% python3 -q
>>> import numpy as np
>>> np.set_printoptions(precision=2, suppress=True, linewidth=160)
>>> tidy = lambda a: np.round(a, 2) + 0
>>> out = np.array([[-1, 0], [-1, 1], [1, -2]])
>>> mat = np.kron(np.eye(3, dtype=int), out)
>>> mat
array([[-1,  0,  0,  0,  0,  0],
       [-1,  1,  0,  0,  0,  0],
       [ 1, -2,  0,  0,  0,  0],
       [ 0,  0, -1,  0,  0,  0],
       [ 0,  0, -1,  1,  0,  0],
       [ 0,  0,  1, -2,  0,  0],
       [ 0,  0,  0,  0, -1,  0],
       [ 0,  0,  0,  0, -1,  1],
       [ 0,  0,  0,  0,  1, -2]])
>>> q, evecs = np.linalg.qr(mat[:, :3])[0], np.linalg.qr(mat[:, 3:])[0]
>>> sig = np.linalg.svd(q.T @ evecs, compute_uv=False)
>>> tidy(np.linalg.norm(q @ q.T - evecs @ evecs.T, 2))
np.float64(1.0)
>>> tidy(sig)
array([0.77, 0.  , 0.  ])
>>> (sig > 0.9).sum()
np.int64(0)
>>> tidy(np.degrees(np.arccos(sig.clip(0, 1))))
array([39.23, 90.  , 90.  ])
>>> x0 = np.array([-1, 2, 1, 0, 1, 3])
>>> rhs = mat @ x0
>>> tidy(np.linalg.solve(mat.T @ mat, mat.T @ rhs))
array([-1.,  2.,  1.,  0.,  1.,  3.])
>>> rhs
array([ 1,  3, -5, -1, -1,  1, -1,  2, -5])
>>> rng = np.random.default_rng(5)
>>> rhs = rhs + 0.02 * rng.normal(size=9)
>>> tidy(rhs)
array([ 0.98,  2.97, -5.  , -0.99, -0.98,  1.  , -1.01,  1.98, -4.99])
>>> b, *_ = np.linalg.lstsq(mat, rhs)
>>> tidy(b)
array([-0.98,  2.01,  0.99, -0.01,  1.01,  3.  ])
>>> U, sig, Vh = np.linalg.svd(mat, full_matrices=False)
>>> tidy(Vh @ Vh.T)
array([[1., 0., 0., 0., 0., 0.],
       [0., 1., 0., 0., 0., 0.],
       [0., 0., 1., 0., 0., 0.],
       [0., 0., 0., 1., 0., 0.],
       [0., 0., 0., 0., 1., 0.],
       [0., 0., 0., 0., 0., 1.]])
>>> U.shape, sig.shape, Vh.shape
((9, 6), (6,), (6, 6))
>>> tidy(sig)
array([2.68, 2.68, 2.68, 0.92, 0.92, 0.92])
>>> tidy(U.T @ U)
array([[1., 0., 0., 0., 0., 0.],
       [0., 1., 0., 0., 0., 0.],
       [0., 0., 1., 0., 0., 0.],
       [0., 0., 0., 1., 0., 0.],
       [0., 0., 0., 0., 1., 0.],
       [0., 0., 0., 0., 0., 1.]])
>>> np.allclose(U * sig @ Vh, mat)
True
>>> tidy(U.T @ mat @ Vh.T)
array([[2.68, 0.  , 0.  , 0.  , 0.  , 0.  ],
       [0.  , 2.68, 0.  , 0.  , 0.  , 0.  ],
       [0.  , 0.  , 2.68, 0.  , 0.  , 0.  ],
       [0.  , 0.  , 0.  , 0.92, 0.  , 0.  ],
       [0.  , 0.  , 0.  , 0.  , 0.92, 0.  ],
       [0.  , 0.  , 0.  , 0.  , 0.  , 0.92]])
>>> (sig > 1e-8).sum()
np.int64(6)
>>> hat = mat @ np.linalg.solve(mat.T @ mat, mat.T)
>>> tidy(np.trace(hat))
np.float64(6.0)
>>> tidy(hat)
array([[ 0.83,  0.33,  0.17,  0.  ,  0.  ,  0.  ,  0.  ,  0.  ,  0.  ],
       [ 0.33,  0.33, -0.33,  0.  ,  0.  ,  0.  ,  0.  ,  0.  ,  0.  ],
       [ 0.17, -0.33,  0.83,  0.  ,  0.  ,  0.  ,  0.  ,  0.  ,  0.  ],
       [ 0.  ,  0.  ,  0.  ,  0.83,  0.33,  0.17,  0.  ,  0.  ,  0.  ],
       [ 0.  ,  0.  ,  0.  ,  0.33,  0.33, -0.33,  0.  ,  0.  ,  0.  ],
       [ 0.  ,  0.  ,  0.  ,  0.17, -0.33,  0.83,  0.  ,  0.  ,  0.  ],
       [ 0.  ,  0.  ,  0.  ,  0.  ,  0.  ,  0.  ,  0.83,  0.33,  0.17],
       [ 0.  ,  0.  ,  0.  ,  0.  ,  0.  ,  0.  ,  0.33,  0.33, -0.33],
       [ 0.  ,  0.  ,  0.  ,  0.  ,  0.  ,  0.  ,  0.17, -0.33,  0.83]])
>>> tidy(np.linalg.eigvalsh(hat))
array([0., 0., 0., 1., 1., 1., 1., 1., 1.])
>>> tidy(np.diag(hat))
array([0.83, 0.33, 0.83, 0.83, 0.33, 0.83, 0.83, 0.33, 0.83])
>>> W0 = np.load("w.npy")
>>> W0
array([[0, 1],
       [1, 0]])
>>> q, evecs = np.linalg.qr(W0[:, :1])[0], np.linalg.qr(W0[:, 1:])[0]
>>> sig = np.linalg.svd(q.T @ evecs, compute_uv=False)
>>> tidy(np.linalg.norm(q @ q.T - evecs @ evecs.T, 2))
np.float64(1.0)
>>> (sig > 0.9).sum()
np.int64(0)
>>> np.degrees(np.arccos(sig.clip(0, 1)))
array([90.])
>>> out = W0 ** -1
Traceback (most recent call last):
  File "<python-input-41>", line 1, in <module>
    out = W0 ** -1
          ~~~^^~~~
ValueError: Integers to negative integer powers are not allowed.
>>> out = np.linalg.inv(W0)
>>> (np.abs(out) > 1e-9).astype(int)
array([[0, 1],
       [1, 0]])
>>> x0 = np.array([-3, 2])
>>> [p for p in range(1, 25) if np.allclose(np.linalg.matrix_power(W0, p), np.eye(2))]
[2, 4, 6, 8, 10, 12, 14, 16, 18, 20, 22, 24]
>>> tidy(np.linalg.inv(W0))
array([[0., 1.],
       [1., 0.]])
>>> tidy(np.sort(np.abs(np.degrees(np.angle(np.linalg.eigvals(W0))))))
array([  0., 180.])
>>> tidy(np.abs(np.linalg.eigvals(W0)))
array([1., 1.])
>>> th = np.radians(72)
>>> Rm = np.eye(2)
>>> Rm[1, 1] = Rm[0, 0] = np.cos(th)
>>> Rm[1, 0], Rm[0, 1] = -np.sin(th), np.sin(th)
>>> tidy(Rm)
array([[ 0.31,  0.95],
       [-0.95,  0.31]])
>>> out = W0 @ Rm.T
>>> tidy(np.linalg.svd(W0, compute_uv=False)), tidy(np.linalg.svd(out, compute_uv=False))
(array([1., 1.]), array([1., 1.]))
>>> tidy(np.abs(out - W0).max(axis=0))
array([0.95, 0.95])
>>> tidy(np.linalg.det(Rm)), tidy(np.trace(Rm))
(np.float64(1.0), np.float64(0.62))
>>> F = np.array([[9, 0, 0, 3], [0, 5, 4, 3], [0, 4, 5, 6], [3, 3, 6, 10]])
>>> F
array([[ 9,  0,  0,  3],
       [ 0,  5,  4,  3],
       [ 0,  4,  5,  6],
       [ 3,  3,  6, 10]])
>>> idx = rng.permutation(4)
>>> idx
array([3, 2, 1, 0])
>>> out = F[idx][:, idx]
>>> tidy(np.sort(np.abs(np.linalg.eigvals(out))))
array([ 0.  ,  3.29,  9.  , 16.71])
>>> np.diag(out)
array([10,  5,  5,  9])
>>> out
array([[10,  6,  3,  3],
       [ 6,  5,  4,  0],
       [ 3,  4,  5,  0],
       [ 3,  0,  0,  9]])
>>> ev, evecs = np.linalg.eigh(F)
>>> x0 = np.array([-2, -3, 2, 0])
>>> (np.sign(evecs[:, -1].round(6)) == np.sign(evecs[0, -1].round(6))).astype(int)
array([1, 1, 1, 1])
>>> np.abs(F).sum(axis=1).max(), tidy(np.abs(ev).max())
(np.int64(22), np.float64(16.71))
>>> tidy(np.linalg.eigvalsh(F[1:, 1:]))
array([ 0.15,  3.81, 16.05])
>>> arr = np.loadtxt("out5.csv", delimiter=",")
>>> arr
array([[ 0.1,  1.1,  1.4, -0.1],
       [ 0.7,  0.3,  1.2,  0.2],
       [-0.8,  0.8, -0.7, -0.2],
       [ 0.1, -0.1,  1.4,  0.4],
       [-0.4,  0.4, -0.4, -0.7],
       [-0.3, -2.1,  0.4,  0.1],
       [ 0.1,  0.2, -0.3, -1. ],
       [-1.3,  0. ,  2.3,  0.1],
       [-8. , 18. , 22. , 28. ],
       [ 0.3,  0.7,  1.1, -0.8],
       [-0.3, -0.9, -0.1,  1. ],
       [-0.8, -0.6,  2.7, -0.4],
       [-0.7, -0.4,  0.8,  0.2],
       [ 1.5,  0.3, -0.1,  1.3],
       [-1.2,  0.3,  0.8,  0.8],
       [-0.5,  0.7,  0.3,  2.3],
       [-1.4, -0.1, -0.7,  0.4],
       [-1.1,  2.8,  0.7, -0.6],
       [ 0.7,  2.5,  1.2, -0.2],
       [-0.7, -0.5,  1.1,  0.2]])
>>> Ac = arr - arr.mean(axis=0)
>>> evecs = np.linalg.svd(Ac)[2][:1]
>>> out = Ac - Ac @ evecs.T @ evecs
>>> tidy(out.std(axis=0))
array([0.73, 0.94, 0.75, 0.68])
>>> tidy(np.cov(Ac @ evecs.T, rowvar=False))
np.float64(80.7)
>>> tidy(np.linalg.norm(out) / np.linalg.norm(Ac))
np.float64(0.18)
>>> K = np.load("run8.npy")
>>> K
array([[-63, -63, -21,  28,  35],
       [ 45,  45,  15, -20, -25],
       [-81, -81, -27,  36,  45]])
>>> np.abs(np.diag(np.linalg.qr(K)[1])) > 1e-9
array([ True, False, False])
>>> np.allclose(K[:-1].T @ np.linalg.lstsq(K[:-1].T, K[-1])[0], K[-1])
True
>>> np.linalg.lstsq(K[:-1].T, K[-1])[2]
np.int32(1)
>>> M = np.loadtxt("test6.csv", delimiter=",")
>>> tidy(M)
array([[ 0.56,  0.42, -0.27],
       [ 0.42,  0.61,  0.26],
       [-0.27,  0.26,  0.83]])
>>> out = M + rng.integers(-2, 3, (3, 2)) @ rng.integers(-2, 3, (2, 3))
>>> tidy(out)
array([[ 3.56,  0.42, -0.27],
       [-2.58,  0.61,  0.26],
       [-1.27, -1.74,  2.83]])
>>> np.linalg.matrix_rank(out - M, tol=1e-8)
np.int64(2)
>>> r = np.linalg.matrix_rank(M)
>>> r
np.int64(2)
>>> null = np.linalg.svd(M)[2][r:].T
>>> tidy(null @ null.T)
array([[ 0.44, -0.42,  0.27],
       [-0.42,  0.39, -0.26],
       [ 0.27, -0.26,  0.17]])
>>> tidy(np.kron(np.eye(2, dtype=int), M))
array([[ 0.56,  0.42, -0.27,  0.  ,  0.  ,  0.  ],
       [ 0.42,  0.61,  0.26,  0.  ,  0.  ,  0.  ],
       [-0.27,  0.26,  0.83,  0.  ,  0.  ,  0.  ],
       [ 0.  ,  0.  ,  0.  ,  0.56,  0.42, -0.27],
       [ 0.  ,  0.  ,  0.  ,  0.42,  0.61,  0.26],
       [ 0.  ,  0.  ,  0.  , -0.27,  0.26,  0.83]])
>>> tidy(np.einsum("ij,ji->", M, M))
np.float64(2.0)
>>> tidy(np.linalg.det(2 * M)), tidy(np.linalg.det(M))
(np.float64(0.0), np.float64(0.0))
>>> np.abs(np.diag(np.linalg.qr(M)[1])) > 1e-9
array([ True,  True, False])
>>> tidy(M @ np.linalg.pinv(M) @ M)
array([[ 0.56,  0.42, -0.27],
       [ 0.42,  0.61,  0.26],
       [-0.27,  0.26,  0.83]])
>>> np.linalg.lstsq(M[:-1].T, M[-1])[2]
np.int32(2)
>>> idx = rng.integers(0, 2, 3)
>>> m1 = np.triu((idx[:, None] == idx) & (rng.random((3, 3)) < 0.8), 1).astype(int)
>>> m1 += m1.T
>>> m1
array([[0, 0, 1],
       [0, 0, 0],
       [1, 0, 0]])
>>> ev, evecs = np.linalg.eigh(m1)
>>> ev.sum(), np.trace(m1)
(np.float64(0.0), np.int64(0))
>>> ev
array([-1.,  0.,  1.])
>>> tidy(np.linalg.svd(m1, compute_uv=False))
array([1., 1., 0.])
>>> tidy(np.linalg.eigvalsh(m1 + 4 * np.eye(3)))
array([3., 4., 5.])
>>> hat = np.triu(np.array([[0, -2, 2], [-2, -1, -1], [-2, -1, -2]]), 1) + np.eye(3)
>>> out = hat @ m1 @ np.linalg.inv(hat)
>>> tidy(np.linalg.det(out))
np.float64(0.0)
>>> np.trace(out), np.trace(m1)
(np.float64(0.0), np.int64(0))
>>> hat @ m1 - m1 @ hat
array([[ 2.,  0.,  0.],
       [-1.,  0.,  0.],
       [ 0.,  2., -2.]])
>>> np.allclose(m1[:-1].T @ np.linalg.lstsq(m1[:-1].T, m1[-1])[0], m1[-1])
False
>>> tidy(np.trace(np.linalg.pinv(m1) @ m1))
np.float64(2.0)
>>> tidy(np.linalg.det(m1.T))
np.float64(0.0)
>>> tidy(np.linalg.eigvals(m1))
array([ 1., -1.,  0.])
>>> tidy(np.linalg.det(2 * m1)), tidy(np.linalg.det(m1))
(np.float64(0.0), np.float64(0.0))
>>> np.poly(m1)
array([ 1.,  0., -1.,  0.])
>>> feats = np.load("a.npy")
>>> feats
array([[-22.18, -11.15,  -1.22],
       [-22.34, -13.15,  -2.38],
       [-13.39,  -3.08,  -3.85],
       [-19.85, -11.73,  -1.58],
       [-20.07,  -9.06,  -1.03],
       [-23.01, -12.67,  -0.53],
       [-19.68, -10.8 ,  -0.14],
       [-20.77, -11.9 ,   1.4 ],
       [-20.54, -10.03,  -0.31],
       [-11.8 ,  -3.75,  -4.56],
       [-19.78,  -9.68,  -1.71],
       [-13.91,  -3.06,  -6.41],
       [-22.79,  -9.4 ,  -1.3 ],
       [-18.94, -11.49,  -0.75],
       [-14.06,  -5.3 ,  -4.07],
       [-20.98, -12.36,  -0.7 ],
       [-20.86, -11.59,   0.02],
       [-20.57, -10.51,  -0.09],
       [-20.66, -11.24,  -2.6 ],
       [-14.27,  -3.98,  -3.49]])
>>> basis = feats[[8, 15]].astype(float)
>>> for _ in range(7):
...     idx = np.linalg.norm(feats[:, None] - basis, axis=-1).argmin(axis=1)
...     basis = np.array([feats[idx == j].mean(axis=0) for j in range(2)])
... 
>>> idx
array([1, 1, 0, 1, 1, 1, 1, 1, 1, 0, 1, 0, 1, 1, 0, 1, 1, 1, 1, 0])
>>> tidy(basis)
array([[-13.49,  -3.83,  -4.48],
       [-20.87, -11.12,  -0.86]])
>>> np.bincount(idx)
array([ 5, 15])
>>> idx = feats[:, 2] > np.median(feats[:, 2])
>>> r0 = feats[idx].mean(axis=0) - feats[~idx].mean(axis=0)
>>> (((feats - feats.mean(axis=0)) @ r0 > 0) == idx).mean()
np.float64(0.75)
